$ ipython --no-banner

In [1]: import numpy as np

In [2]: import numpy.linalg as la

In [3]: np.set_printoptions(precision=2, suppress=True, linewidth=160)

In [4]: tidy = lambda a: np.round(a, 2) + 0

In [5]: X = np.load("w.npy")

In [6]: tidy(X)
Out[6]: 
array([[ 0.01, -0.07, -0.09],
       [-0.07,  0.33,  0.47],
       [-0.09,  0.47,  0.65]])

In [7]: P = np.triu(np.array([[0, 0, 0], [0, 2, -2], [2, 1, 1]]), 1) + np.eye(3)

In [8]: out = P @ X @ la.inv(P)

In [9]: tidy(P @ X - X @ P)
Out[9]: 
array([[ 0.  ,  0.  , -0.13],
       [ 0.19, -0.93, -0.64],
       [ 0.  ,  0.  ,  0.93]])

In [10]: tidy(out)
Out[10]: 
array([[ 0.01, -0.07, -0.23],
       [ 0.12, -0.6 , -2.04],
       [-0.09,  0.47,  1.59]])

In [11]: la.matrix_rank(out)
Out[11]: np.int64(1)

In [12]: tidy(la.det(out))
Out[12]: np.float64(0.0)

In [13]: tidy(np.trace(out)), np.trace(X)
Out[13]: (np.float64(1.0), np.float64(1.0))

In [14]: tidy(np.poly(out))
Out[14]: array([ 1., -1.,  0.,  0.])

In [15]: Uu, s, Vt = la.svd(X)

In [16]: vecs = Vt[:(s > 1e-8).sum()]

In [17]: rng = np.random.default_rng(82462)

In [18]: x0 = X[2] + 5 * X[1] + rng.integers(2) * np.eye(3)[2]

In [19]: tidy(x0)
Out[19]: array([-0.43,  2.13,  3.99])

In [20]: tidy(la.norm(x0 - vecs.T @ vecs @ x0))
Out[20]: np.float64(0.59)

In [21]: np.allclose(vecs.T @ vecs @ x0, x0)
Out[21]: False

In [22]: tidy(np.diag(vecs.T @ vecs))
Out[22]: array([0.01, 0.33, 0.65])

In [23]: la.matrix_rank(np.vstack([X, x0]))
Out[23]: np.int64(2)

In [24]: rank = la.matrix_rank(X)

In [25]: rank
Out[25]: np.int64(1)

In [26]: N = la.svd(X)[2][rank:].T

In [27]: [int(la.matrix_rank(X[:i])) for i in range(1, len(X) + 1)]
Out[27]: [1, 1, 1]

In [28]: tidy(N @ N.T)
Out[28]: 
array([[ 0.99,  0.07,  0.09],
       [ 0.07,  0.67, -0.47],
       [ 0.09, -0.47,  0.35]])

In [29]: la.matrix_rank(X.T @ X), la.matrix_rank(X @ X.T)
Out[29]: (np.int64(1), np.int64(1))

In [30]: [int(la.matrix_rank(X[:, :j + 1])) for j in range(3)]
Out[30]: [1, 1, 1]

In [31]: la.matrix_rank(X, rtol=0.1)
Out[31]: np.int64(1)

In [32]: la.cond(X) > 100
Out[32]: np.True_

In [33]: tidy(la.norm(X, 2) / la.norm(X))
Out[33]: np.float64(1.0)

In [34]: data = np.load("layer17.npy")

In [35]: data
Out[35]: 
array([[-3, -3],
       [-3, -6]])

In [36]: ev, vecs = la.eig(data)

In [37]: tidy(ev)
Out[37]: array([-1.15, -7.85])

In [38]: tidy(np.sort(la.eigvals(data.T)))
Out[38]: array([-7.85, -1.15])

In [39]: tidy(np.sort(la.eigvals(data @ data)))
Out[39]: array([ 1.31, 61.69])

In [40]: tidy(data @ vecs[:, 0] - ev[0] * vecs[:, 0])
Out[40]: array([0., 0.])

In [41]: F = np.loadtxt("m.csv", delimiter=",")

In [42]: F
Out[42]: 
array([[19.,  1., 13.],
       [10.,  1.,  7.],
       [ 4.,  1.,  3.],
       [ 4.,  1.,  3.],
       [16.,  1., 11.],
       [13.,  1.,  9.],
       [ 1.,  1.,  1.],
       [ 1.,  1.,  1.],
       [22.,  1., 15.],
       [ 7.,  1.,  5.],
       [19.,  1., 13.],
       [ 7.,  1.,  5.],
       [ 1.,  1.,  1.],
       [25.,  1., 17.],
       [ 1.,  1.,  1.],
       [25.,  1., 17.],
       [10.,  1.,  7.],
       [16.,  1., 11.],
       [28.,  1., 19.],
       [ 1.,  1.,  1.],
       [22.,  1., 15.],
       [ 4.,  1.,  3.],
       [16.,  1., 11.],
       [ 4.,  1.,  3.],
       [19.,  1., 13.],
       [ 4.,  1.,  3.]])

In [43]: tidy(la.norm(F, "nuc"))
Out[43]: np.float64(92.37)

In [44]: tidy(la.norm(F[10], 1)), tidy(la.norm(F[10], np.inf))
Out[44]: (np.float64(33.0), np.float64(19.0))

In [45]: tidy(la.norm(F, 2))
Out[45]: np.float64(89.21)

In [46]: tidy(la.norm(F[10] - F[6]))
Out[46]: np.float64(21.63)

In [47]: tidy(la.norm(F, 1)), tidy(la.norm(F, np.inf))
Out[47]: (np.float64(299.0), np.float64(48.0))

In [48]: tidy(la.norm(F) ** 2 / la.norm(F, 2) ** 2)
Out[48]: np.float64(1.0)

In [49]: out = np.array([[1, 3], [3, 1], [3, 3]])

In [50]: la.matrix_rank(F @ out)
Out[50]: np.int64(2)

In [51]: out @ F
---------------------------------------------------------------------------
ValueError                                Traceback (most recent call last)
Cell In[51], line 1
----> 1 out @ F

ValueError: matmul: Input operand 1 has a mismatch in its core dimension 0, with gufunc signature (n?,k),(k,m?)->(n?,m?) (size 26 is different from 2)

In [52]: out.T @ F.T
Out[52]: 
array([[ 61.,  34.,  16.,  16.,  52.,  43.,   7.,   7.,  70.,  25.,  61.,  25.,   7.,  79.,   7.,  79.,  34.,  52.,  88.,   7.,  70.,  16.,  52.,  16.,  61.,
         16.],
       [ 97.,  52.,  22.,  22.,  82.,  67.,   7.,   7., 112.,  37.,  97.,  37.,   7., 127.,   7., 127.,  52.,  82., 142.,   7., 112.,  22.,  82.,  22.,  97.,
         22.]])

In [53]: np.einsum("ij->j", F)
Out[53]: array([299.,  26., 208.])

In [54]: m1 = np.load("out0.npy")

In [55]: m1
Out[55]: 
array([[-0.14,  3.87, -1.68,  0.98],
       [ 3.87, -0.02,  2.13,  0.73],
       [-1.68,  2.13,  5.72, -3.95],
       [ 0.98,  0.73, -3.95, -1.56]])

In [56]: out = m1 / la.norm(m1, axis=1, keepdims=True)

In [57]: gram = out @ out.T

In [58]: np.argwhere(np.triu(np.abs(gram) > 0.95, 1))
Out[58]: array([], shape=(0, 2), dtype=int64)

In [59]: tidy(gram[2])
Out[59]: array([-0.15,  0.08,  1.  , -0.5 ])

In [60]: r0, v = m1[2], m1[3]

In [61]: tidy(r0 @ r0)
Out[61]: np.float64(55.68)

In [62]: pr = (r0 @ v) / (r0 @ r0) * r0

In [63]: tidy(pr)
Out[63]: array([ 0.5 , -0.63, -1.7 ,  1.17])

In [64]: tidy(la.norm(r0 + v) ** 2 + la.norm(r0 - v) ** 2)
Out[64]: np.float64(150.42)

In [65]: la.matrix_rank(np.outer(r0, v))
Out[65]: np.int64(1)

In [66]: tidy((v - pr) @ r0)
Out[66]: np.float64(0.0)

In [67]: P = np.triu(np.array([[1, 1, 4, 5], [0, 3, 1, 5], [0, 1, 1, 0], [4, 3, 4, 3]]), 1) + np.eye(4)

In [68]: out = P @ m1 @ la.inv(P)

In [69]: tidy(P @ m1 - m1 @ P)
Out[69]: 
array([[  2.05,  12.29,   1.95, -41.52],
       [  3.22,   1.91, -29.49, -31.  ],
       [  0.  ,   1.68,   4.59,  -2.25],
       [  0.  ,  -0.98,  -4.65,  -8.55]])

In [70]: tidy(la.det(out))
Out[70]: np.float64(480.35)

In [71]: la.matrix_rank(out)
Out[71]: np.int64(4)

In [72]: tidy(la.eigvals(m1).sum().real)
Out[72]: np.float64(4.0)

In [73]: tidy(la.det(2 * m1)), tidy(la.det(m1))
Out[73]: (np.float64(7685.63), np.float64(480.35))

In [74]: tidy(np.poly(m1))
Out[74]: array([  1.  ,  -4.  , -49.02,  76.08, 480.35])

In [75]: tidy(np.einsum("ij,ji->", m1, m1))
Out[75]: np.float64(114.04)

In [76]: arr = np.loadtxt("data.csv", delimiter=",")

In [77]: arr
Out[77]: 
array([[-0.8 ,  0.4 , -0.8 ],
       [-0.4 ,  0.4 , -0.81],
       [-0.7 ,  0.4 , -0.8 ],
       [-1.1 ,  0.9 , -1.8 ],
       [ 1.4 ,  1.8 , -3.6 ],
       [ 0.8 ,  1.  , -2.07],
       [ 0.4 , -3.1 ,  6.18],
       [-0.4 , -0.4 ,  0.76],
       [-1.8 ,  0.1 , -0.21],
       [ 0.7 , -0.8 ,  1.59],
       [-0.5 , -0.1 ,  0.21],
       [ 0.  , -0.3 ,  0.58],
       [ 1.3 , -1.1 ,  2.2 ],
       [-0.3 , -1.2 ,  2.45],
       [ 0.6 , -2.2 ,  4.42],
       [ 0.  , -1.8 ,  3.6 ],
       [ 0.8 ,  1.  , -2.02],
       [ 0.8 ,  1.8 , -3.6 ],
       [-1.  , -1.8 ,  3.6 ],
       [ 1.  ,  2.7 , -5.42],
       [-0.8 ,  0.6 , -1.18],
       [ 0.7 , -0.1 ,  0.23],
       [-0.8 ,  0.7 , -1.4 ],
       [ 1.  , -0.3 ,  0.56],
       [ 0.2 , -0.2 ,  0.4 ],
       [-0.5 , -0.9 ,  1.77],
       [-0.7 , -2.5 ,  5.01]])

In [78]: Xc = (arr - arr.mean(axis=0)) / arr.std(axis=0)

In [79]: np.argwhere(np.abs(Xc) > 2)
Out[79]: 
array([[ 6,  1],
       [ 6,  2],
       [ 8,  0],
       [19,  1],
       [19,  2]])

In [80]: c = la.lstsq(np.delete(Xc, 1, axis=1), Xc[:, 1])[0]

In [81]: np.abs(c).argmax()
Out[81]: np.int64(1)

In [82]: tidy(1 - np.var(Xc[:, 1] - np.delete(Xc, 1, axis=1) @ c))
Out[82]: np.float64(1.0)

In [83]: Q, vecs = la.qr(arr[:, :2])[0], la.qr(arr[:, 2:])[0]

In [84]: s = la.svd(Q.T @ vecs, compute_uv=False)

In [85]: (s > 0.9).sum()
Out[85]: np.int64(1)

In [86]: w1 = np.array([[3, 2, 3, 2], [5, 7, 3, 2], [3, 6, 2, 2]])

In [87]: c = np.array([-1, 3, 1, -2])

In [88]: H = np.maximum(arr @ w1 + c, 0)

In [89]: la.matrix_rank(H)
Out[89]: np.int64(4)

In [90]: tidy((H > 0).mean(axis=0))
Out[90]: array([0.37, 0.59, 0.67, 0.26])

In [91]: C = np.array([[2, 2, 0], [0, 0, 2], [2, 0, 0], [1, 0, 2]])

In [92]: (H @ C).round(6).argmax(axis=1)
Out[92]: array([0, 2, 0, 0, 0, 0, 2, 2, 0, 2, 2, 2, 2, 2, 2, 2, 0, 0, 2, 0, 0, 2, 0, 2, 2, 2, 2])

In [93]: out = np.array([[3, 0], [1, -1], [-1, 1]])

In [94]: la.matrix_rank(np.vstack([arr, out.T]))
Out[94]: np.int64(3)

In [95]: la.matrix_rank(arr @ out)
Out[95]: np.int64(2)

In [96]: np.vstack([arr, out.T]).shape
Out[96]: (29, 3)

In [97]: out = np.array([[-1, 1, 2], [-1, -3, 1]])

In [98]: C = np.kron(out, m1)

In [99]: tidy(la.norm(C, 2)), tidy(la.norm(out, 2) * la.norm(m1, 2))
Out[99]: (np.float64(26.53), np.float64(26.53))

In [100]: la.matrix_rank(C)
Out[100]: np.int64(8)

In [101]: feats = np.loadtxt("block17.csv", delimiter=",")

In [102]: tidy(feats)
Out[102]: 
array([[ 0.  ,  3.12, -2.18,  3.25],
       [ 0.8 , -3.14,  0.98,  3.68],
       [ 1.2 , -2.08, -4.3 , -0.89],
       [ 4.79,  1.04,  0.91, -0.39]])

In [103]: P = np.triu(np.array([[5, 6, 6, 5], [3, 9, 9, 9], [0, 3, 9, 9], [8, 1, 2, 4]]), 1) + np.eye(4)

In [104]: out = P @ feats @ la.inv(P)

In [105]: tidy(np.poly(out))
Out[105]: array([   1.  ,    7.83,    0.  , -195.79, -625.  ])

In [106]: x0 = np.array([3, 0, -2, 2])

In [107]: y = feats @ x0

In [108]: tidy(y)
Out[108]: array([10.85,  7.78, 10.41, 11.76])

In [109]: tidy(la.solve(feats.T, feats[0]))
Out[109]: array([1., 0., 0., 0.])

In [110]: tidy(la.solve(feats, y))
Out[110]: array([ 3.,  0., -2.,  2.])

In [111]: tidy(la.solve(feats, y + feats[:, 2]))
Out[111]: array([ 3.,  0., -1.,  2.])

In [112]: tidy(la.norm(feats, 1)), tidy(la.norm(feats, np.inf))
Out[112]: (np.float64(9.38), np.float64(8.6))

In [113]: tidy(la.norm(feats) ** 2 / la.norm(feats, 2) ** 2)
Out[113]: np.float64(4.0)

In [114]: tidy(la.norm(feats, 2))
Out[114]: np.float64(5.0)

In [115]: tidy(la.norm(feats, axis=0))
Out[115]: array([5., 5., 5., 5.])

In [116]: tidy(la.norm(feats[2], 1)), tidy(la.norm(feats[2], np.inf))
Out[116]: (np.float64(8.46), np.float64(4.3))

In [117]: tidy(la.norm(feats[2] - feats[0]))
Out[117]: np.float64(7.07)

In [118]: E = np.load("sample18.npy")

In [119]: E
Out[119]: 
array([[0, 0, 1, 2],
       [0, 0, 0, 0],
       [0, 0, 0, 0],
       [0, 0, 0, 0]])

In [120]: out = np.array([[-5, -1, 0], [-2, -1, -1], [-5, -5, 5], [-1, -5, 3]])

In [121]: np.vstack([E, out.T]).shape
Out[121]: (7, 4)

In [122]: la.matrix_rank(np.vstack([E, out.T]))
Out[122]: np.int64(4)

In [123]: E @ out
Out[123]: 
array([[ -7, -15,  11],
       [  0,   0,   0],
       [  0,   0,   0],
       [  0,   0,   0]])

In [124]: np.einsum("ij->j", E)
Out[124]: array([0, 0, 1, 2])

In [125]: out.T @ E.T
Out[125]: 
array([[ -7,   0,   0,   0],
       [-15,   0,   0,   0],
       [ 11,   0,   0,   0]])

In [126]: np.abs(np.diag(la.qr(E)[1])) > 1e-9
Out[126]: array([False, False, False, False])

In [127]: np.allclose(E[:-1].T @ la.lstsq(E[:-1].T, E[-1])[0], E[-1])
Out[127]: True

In [128]: la.lstsq(E[:-1].T, E[-1])[2]
Out[128]: np.int32(1)

In [129]: tidy(np.trace(la.pinv(E) @ E))
Out[129]: np.float64(1.0)

In [130]: w1 = np.array([[-4, 0], [3, 3], [-3, 3], [-3, -5]])

In [131]: c = np.array([5, 1])

In [132]: H = np.maximum(E @ w1 + c, 0)

In [133]: (H > 0).astype(int)
Out[133]: 
array([[0, 0],
       [1, 1],
       [1, 1],
       [1, 1]])

In [134]: (H > 0).mean(axis=0)
Out[134]: array([0.75, 0.75])

In [135]: H
Out[135]: 
array([[0, 0],
       [5, 1],
       [5, 1],
       [5, 1]])

In [136]: C = np.array([[-2, -1, 2], [-1, 2, 2]])

In [137]: w1 @ C
Out[137]: 
array([[  8,   4,  -8],
       [ -9,   3,  12],
       [  3,   9,   0],
       [ 11,  -7, -16]])

In [138]: H @ C
Out[138]: 
array([[  0,   0,   0],
       [-11,  -3,  12],
       [-11,  -3,  12],
       [-11,  -3,  12]])

In [139]: (H @ C).round(6).argmax(axis=1)
Out[139]: array([0, 2, 2, 2])

In [140]: r0 = np.array([0, 0, 3])

In [141]: tidy(np.convolve(m1[0], r0))
Out[141]: array([ 0.  ,  0.  , -0.42, 11.61, -5.04,  2.94])

In [142]: np.polyval(r0, m1[0])
Out[142]: array([3., 3., 3., 3.])

In [143]: tidy(np.correlate(m1[0], m1[1], "full"))
Out[143]: array([-0.1 ,  2.53,  7.02, -3.48, 17.1 , -6.52,  3.79])

In [144]: tidy(np.cross(m1[0, :3], m1[1, :3]))
Out[144]: array([  8.21,  -6.2 , -14.97])

In [145]: tidy(np.array([np.convolve(row, r0, "same") for row in m1]))
Out[145]: 
array([[  0.  ,  -0.42,  11.61,  -5.04],
       [  0.  ,  11.61,  -0.06,   6.39],
       [  0.  ,  -5.04,   6.39,  17.16],
       [  0.  ,   2.94,   2.19, -11.85]])

In [146]: A = np.load("arr.npy")

In [147]: A
Out[147]: 
array([[  1.2,  -0.5,   0.9],
       [  0.6,   1.7,  -0.2],
       [ -1.7,   0.5,  -1.2],
       [ -1. ,  -1.1,  -0.9],
       [ -1. ,   0.4,   0.1],
       [ -1.4,  -2.3,  -0.3],
       [ 11. ,  -6. , -14. ],
       [ -0.8,   0.1,  -0.7],
       [  1.1,   0.9,   0.3],
       [  0.4,  -1.3,   0.5],
       [ -0.9,  -0.1,  -0.9]])

In [148]: # row 6 dominates

In [149]: out = np.c_[A[:, :2] @ np.array([[-2, 1], [-2, 1]]), np.array([3, -2, 3, 0, -3, -2, 0, 3, -3, 2, 3])]

In [150]: tidy(out)
Out[150]: 
array([[ -1.4,   0.7,   3. ],
       [ -4.6,   2.3,  -2. ],
       [  2.4,  -1.2,   3. ],
       [  4.2,  -2.1,   0. ],
       [  1.2,  -0.6,  -3. ],
       [  7.4,  -3.7,  -2. ],
       [-10. ,   5. ,   0. ],
       [  1.4,  -0.7,   3. ],
       [ -4. ,   2. ,  -3. ],
       [  1.8,  -0.9,   2. ],
       [  2. ,  -1. ,   3. ]])

In [151]: la.matrix_rank(np.c_[A, out])
Out[151]: np.int64(4)

In [152]: tidy(la.norm(out - A @ la.lstsq(A, out)[0], axis=0))
Out[152]: array([0.  , 0.  , 7.89])

In [153]: tidy(la.norm(la.qr(A)[0].T @ out, axis=0) ** 2 / ((out ** 2).sum(axis=0) + 1e-12))
Out[153]: array([1.  , 1.  , 0.06])

In [154]: la.matrix_rank(out)
Out[154]: np.int64(2)
